>>> import numpy as np
>>> from numpy import linalg as LA
>>> np.set_printoptions(precision=2, suppress=True, linewidth=160)
>>> F = np.load("arr.npy")
>>> F
array([[2, 0, 1, 1],
       [0, 2, 0, 2],
       [0, 0, 1, 0],
       [0, 0, 0, 3]])
>>> rng = np.random.default_rng(621008)
>>> labels = rng.permutation(4)
>>> labels
array([1, 2, 3, 0])
>>> B = F[labels][:, labels]
>>> np.sort(np.abs(LA.eigvals(B)))
array([1., 2., 2., 3.])
>>> np.trace(B)
np.int64(8)
>>> f = np.array([0, -2, 0, 2])
>>> B = F + np.outer(f, np.eye(4)[1])
>>> LA.matrix_rank(LA.inv(B) - LA.inv(F), tol=1e-8)
np.int64(1)
>>> round(LA.det(B) / LA.det(F), 2), round(1 + LA.solve(F, f)[1], 2)
(np.float64(-0.67), np.float64(-0.67))
>>> LA.matrix_rank(B - F)
np.int64(1)
>>> LA.matrix_power(F - np.diag(np.diag(F)), 4)
array([[0, 0, 0, 0],
       [0, 0, 0, 0],
       [0, 0, 0, 0],
       [0, 0, 0, 0]])
>>> np.sort(LA.eigvals(F))
array([1., 2., 2., 3.])
>>> q, vecs = LA.qr(F[:, :3])[0], LA.qr(F[:, 3:])[0]
>>> s = LA.svd(q.T @ vecs, compute_uv=False)
>>> np.degrees(np.arccos(s.clip(0, 1)))
array([53.3])
>>> q, _ = LA.qr(np.array([[0.0, 0.8, 1.0, -1.0, -0.7],
...     [0.3, 0.9, -0.3, -1.1, 0.7],
...     [-0.4, -0.5, 0.5, 1.4, 0.2],
...     [0.8, -1.5, 0.8, 0.6, -1.5],
...     [0.0, -0.8, 0.6, 0.5, -2.1]]))
>>> W0 = 3 * q
>>> W0
array([[ 0.  , -1.2 , -2.67,  0.31, -0.59],
       [-0.95, -1.72,  0.21, -1.15,  1.94],
       [ 1.27,  1.24, -0.93, -2.16,  0.55],
       [-2.54,  1.27, -0.55, -0.65, -0.45],
       [-0.  ,  1.2 , -0.82,  1.57,  2.1 ]])
>>> q, Rm = LA.qr(W0)
>>> np.allclose(Rm.T @ Rm, W0.T @ W0)
True
>>> round(float(np.trace(q @ q.T)), 2)
5.0
>>> abs(Rm[0, 0]), np.round(LA.norm(W0[:, 0]), 2)
(np.float64(3.0), np.float64(3.0))
>>> q.shape, Rm.shape
((5, 5), (5, 5))
>>> q @ Rm
array([[ 0.  , -1.2 , -2.67,  0.31, -0.59],
       [-0.95, -1.72,  0.21, -1.15,  1.94],
       [ 1.27,  1.24, -0.93, -2.16,  0.55],
       [-2.54,  1.27, -0.55, -0.65, -0.45],
       [ 0.  ,  1.2 , -0.82,  1.57,  2.1 ]])
>>> round(W0[:, 0] @ W0[:, 4], 2)
np.float64(0.0)
>>> np.round(W0 @ W0.T, 2) + 0
array([[9., 0., 0., 0., 0.],
       [0., 9., 0., 0., 0.],
       [0., 0., 9., 0., 0.],
       [0., 0., 0., 9., 0.],
       [0., 0., 0., 0., 9.]])
>>> q, Rm = LA.qr(F)
>>> q @ Rm
array([[2., 0., 1., 1.],
       [0., 2., 0., 2.],
       [0., 0., 1., 0.],
       [0., 0., 0., 3.]])
>>> q.shape, Rm.shape
((4, 4), (4, 4))
>>> print(Rm)
[[2. 0. 1. 1.]
 [0. 2. 0. 2.]
 [0. 0. 1. 0.]
 [0. 0. 0. 3.]]
>>> K = np.load("out16.npy")
>>> K
array([[-2,  9, -9, -4,  5],
       [ 7, -3, -5,  5, -6],
       [ 0, -2, -4,  6,  5],
       [-4,  6, -4, -7,  4],
       [ 6, -4, -7,  2, -4]])
>>> P = np.triu(np.array([[-2, 2, 0, 1, 0],
...     [0, 0, 2, 1, 0],
...     [2, -1, 1, -1, -2],
...     [2, 1, -1, 2, 2],
...     [2, 0, 1, -1, 2]]), 1) + np.eye(5)
>>> B = P @ K @ LA.inv(P)
>>> LA.matrix_rank(B)
np.int64(5)
>>> B
array([[  8.,  -7.,  -9., -11.,   1.],
       [  3.,  -7.,  -3.,  11., -20.],
       [ -8.,  16., -18., -17.,   7.],
       [  8., -18.,  18.,  25., -18.],
       [  6., -16.,  25.,  37., -28.]])
>>> np.round(LA.det(B), 2)
np.float64(-2353.0)
>>> U, s, VT = LA.svd(K, full_matrices=False)
>>> print(np.abs(VT[0]))
[0.45 0.58 0.11 0.49 0.46]
>>> print(np.round(VT @ VT.T, 2) + 0)
[[1. 0. 0. 0. 0.]
 [0. 1. 0. 0. 0.]
 [0. 0. 1. 0. 0.]
 [0. 0. 0. 1. 0.]
 [0. 0. 0. 0. 1.]]
>>> print(np.round(U.T @ U, 2) + 0)
[[1. 0. 0. 0. 0.]
 [0. 1. 0. 0. 0.]
 [0. 0. 1. 0. 0.]
 [0. 0. 0. 1. 0.]
 [0. 0. 0. 0. 1.]]
>>> np.cumsum(s ** 2) / np.sum(s ** 2)
array([0.57, 0.88, 0.99, 1.  , 1.  ])
>>> B = np.array([[-2, 1], [-2, -2], [1, 2], [1, 0], [2, 1]])
>>> LA.matrix_rank(np.vstack([K, B.T]))
np.int64(5)
>>> print(K @ B)
[[-17 -33]
 [-20  -3]
 [ 16   1]
 [ -7 -20]
 [-17  -4]]
>>> LA.matrix_rank(K @ B)
np.int64(2)
>>> U, s, VT = LA.svd(K)
>>> print(s)
[19.8  14.53  8.53  3.16  0.3 ]
>>> B = U[:, :4] @ np.diag(s[:4]) @ VT[:4]
>>> LA.matrix_rank(K, rtol=0.05)
np.int64(4)
>>> round(float(LA.norm(K - B, 2)), 2), round(s[4], 2)
(0.3, np.float64(0.3))
>>> x = np.array([2, 1, 3, 3, 1])
>>> y = K @ x
>>> coef, lr = np.zeros(5), 1 / LA.norm(K, 2) ** 2
>>> for i in range(25):
...     coef -= lr * K.T @ (K @ coef - y)
...     if i % 5 == 0: print(i, round(LA.norm(K @ coef - y), 2))
... 
0 19.72
5 9.68
10 7.62
15 6.57
20 5.76
>>> print(round(LA.cond(K), 2))
65.29
>>> m1 = np.abs(np.array([[6, 1, -3, 0, 0],
...     [2, 6, -9, -6, -1],
...     [-7, -7, 9, -7, 1],
...     [-7, 3, 9, 5, -7],
...     [-8, -6, 3, 4, -5]])) + np.eye(5)
>>> m1 = m1 / m1.sum(axis=1, keepdims=True)
>>> m1
array([[0.64, 0.09, 0.27, 0.  , 0.  ],
       [0.08, 0.28, 0.36, 0.24, 0.04],
       [0.22, 0.22, 0.31, 0.22, 0.03],
       [0.22, 0.09, 0.28, 0.19, 0.22],
       [0.3 , 0.22, 0.11, 0.15, 0.22]])
>>> # row-stochastic, so 1 is an eigenvalue
>>> f = np.array([0, 4, 5])
>>> np.convolve(m1[4], f)
array([0.  , 1.19, 2.37, 1.56, 1.15, 1.63, 1.11])
>>> np.cross(m1[4, :3], m1[3, :3])
array([ 0.05, -0.06, -0.02])
>>> W = np.array([[2, 3], [3, 4], [6, 9], [0, 6], [4, 2]])
>>> coef = np.array([1, -1])
>>> act = np.maximum(m1 @ W + coef, 0)
>>> LA.matrix_rank(act)
np.int64(2)
>>> (act > 0).mean(axis=0)
array([1., 1.])
>>> print((act > 0).astype(int))
[[1 1]
 [1 1]
 [1 1]
 [1 1]
 [1 1]]
>>> act
array([[4.18, 3.73],
       [4.32, 5.12],
       [4.09, 4.72],
       [4.28, 4.12],
       [3.81, 3.11]])
>>> Z = np.array([[0, 3, 5], [0, 4, 5]])
>>> print(W @ Z)
[[ 0 18 25]
 [ 0 25 35]
 [ 0 54 75]
 [ 0 24 30]
 [ 0 20 30]]
>>> E = (rng.random((4, 4)) < 0.3) + np.eye(4)
>>> E /= E.sum(axis=1, keepdims=True)
>>> E
array([[0.5 , 0.  , 0.5 , 0.  ],
       [0.  , 1.  , 0.  , 0.  ],
       [0.  , 0.  , 1.  , 0.  ],
       [0.25, 0.25, 0.  , 0.5 ]])
>>> # rows sum to 1
>>> W = np.array([[7, 4, 3, -1, 7, 7],
...     [-9, -7, 6, 5, 1, -4],
...     [-8, 0, -1, -4, -6, -6],
...     [0, 5, 7, -6, 7, 8]])
>>> coef = np.array([-2, 0, -1, 0, 1, 1])
>>> act = np.maximum(E @ W + coef, 0)
>>> print((act > 0).mean(axis=0))
[0.   0.5  0.5  0.25 0.75 0.5 ]
>>> print(LA.matrix_rank(act))
3
>>> act
array([[0.  , 2.  , 0.  , 0.  , 1.5 , 1.5 ],
       [0.  , 0.  , 5.  , 5.  , 2.  , 0.  ],
       [0.  , 0.  , 0.  , 0.  , 0.  , 0.  ],
       [0.  , 1.75, 4.75, 0.  , 6.5 , 5.75]])
>>> Z = np.array([[0, 0], [1, 0], [3, 0], [2, 2], [1, 0], [2, 2]])
>>> (act @ Z).round(6).argmax(axis=1)
array([0, 0, 0, 0])
>>> act @ Z
array([[ 6.5,  3. ],
       [27. , 10. ],
       [ 0. ,  0. ],
       [34. , 11.5]])
>>> q, _ = LA.qr(np.array([[-0.5, 0.1, -2.0], [-0.3, 0.4, -1.0], [0.8, 1.6, 0.8]]))
>>> M = 2 * q
>>> M
array([[-1.01, -1.1 ,  1.33],
       [-0.61, -1.22, -1.46],
       [ 1.62, -1.14,  0.28]])
>>> B = M / LA.norm(M, axis=1, keepdims=True)
>>> gram = B @ B.T
>>> LA.norm(B, axis=1)
array([1., 1., 1.])
>>> np.argwhere(np.triu(np.abs(gram) > 0.95, 1))
array([], shape=(0, 2), dtype=int64)
>>> print(np.degrees(np.arccos(np.clip(gram[1, 0], -1, 1))))
90.0
>>> print(gram.round(2) + 0)
[[1. 0. 0.]
 [0. 1. 0.]
 [0. 0. 1.]]
>>> LA.norm(M, axis=0)
array([2., 2., 2.])
>>> print(np.round(LA.norm(M, 1), 2), round(float(LA.norm(M, np.inf)), 2))
3.46 3.44
>>> round(LA.norm(M, "nuc"), 2)
np.float64(6.0)
>>> mat = np.load("data.npy")
>>> print(mat)
[[0.5  0.5  0.   0.   0.  ]
 [0.   0.5  0.5  0.   0.  ]
 [0.   0.33 0.33 0.   0.33]
 [0.   0.5  0.   0.5  0.  ]
 [0.25 0.   0.   0.25 0.5 ]]
>>> labels = rng.permutation(5)
>>> labels
array([1, 4, 0, 3, 2])
>>> B = mat[labels][:, labels]
>>> round(np.trace(B), 2)
np.float64(2.33)
>>> np.sort(np.abs(LA.eigvals(B)))
array([0.12, 0.5 , 0.6 , 0.6 , 1.  ])
>>> np.diag(B)
array([0.5 , 0.5 , 0.5 , 0.5 , 0.33])
>>> B
array([[0.5 , 0.  , 0.  , 0.  , 0.5 ],
       [0.  , 0.5 , 0.25, 0.25, 0.  ],
       [0.5 , 0.  , 0.5 , 0.  , 0.  ],
       [0.5 , 0.  , 0.  , 0.5 , 0.  ],
       [0.33, 0.33, 0.  , 0.  , 0.33]])
